In [1]: import numpy as np

In [2]: from numpy import linalg as LA

In [3]: np.set_printoptions(precision=2, suppress=True, linewidth=120)

In [4]: rnd = lambda a: np.round(a, 2) + 0

In [5]: F = np.load("dump.npy")

In [6]: F
Out[6]: 
array([[ 2, -3,  0,  5, -5,  0, -3, -4],
       [ 4,  0, -2,  5,  1, -1,  0,  5],
       [ 3,  5, -4,  5,  3,  0, -5, -4],
       [ 3,  5, -2,  5, -3,  5, -5, -2],
       [ 5,  1, -5,  3,  4,  4,  5,  5],
       [-1, -5,  1, -4,  5, -5, -3, -1],
       [-2, -2, -3,  0,  5,  3, -2,  4],
       [-1,  4, -3,  1,  2, -3,  5,  3]])

In [7]: cov = F.T @ F

In [8]: np.allclose(cov, cov.T)
Out[8]: True

In [9]: (F @ F.T).shape
Out[9]: (8, 8)

In [10]: np.diag(cov)
Out[10]: array([ 69, 105,  68, 126, 114,  85, 122, 112])

In [11]: cov
Out[11]: 
array([[ 69,  34, -43,  78,  -3,  33,  -9,   9],
       [ 34, 105, -46,  62,  -8,  36,   3,  -4],
       [-43, -46,  68, -62, -44, -33,  -7, -37],
       [ 78,  62, -62, 126, -26,  49, -33,  -3],
       [ -3,  -8, -44, -26, 114, -16,  20,  60],
       [ 33,  36, -33,  49, -16,  85, -11,  13],
       [ -9,   3,  -7, -33,  20, -11, 122,  77],
       [  9,  -4, -37,  -3,  60,  13,  77, 112]])

In [12]: rnd(LA.svd(F, compute_uv=False) ** 2)
Out[12]: array([295.41, 240.33, 108.07,  69.08,  56.65,  19.3 ,  11.66,   0.5 ])

In [13]: np.trace(cov), (F ** 2).sum()
Out[13]: (np.int64(801), np.int64(801))
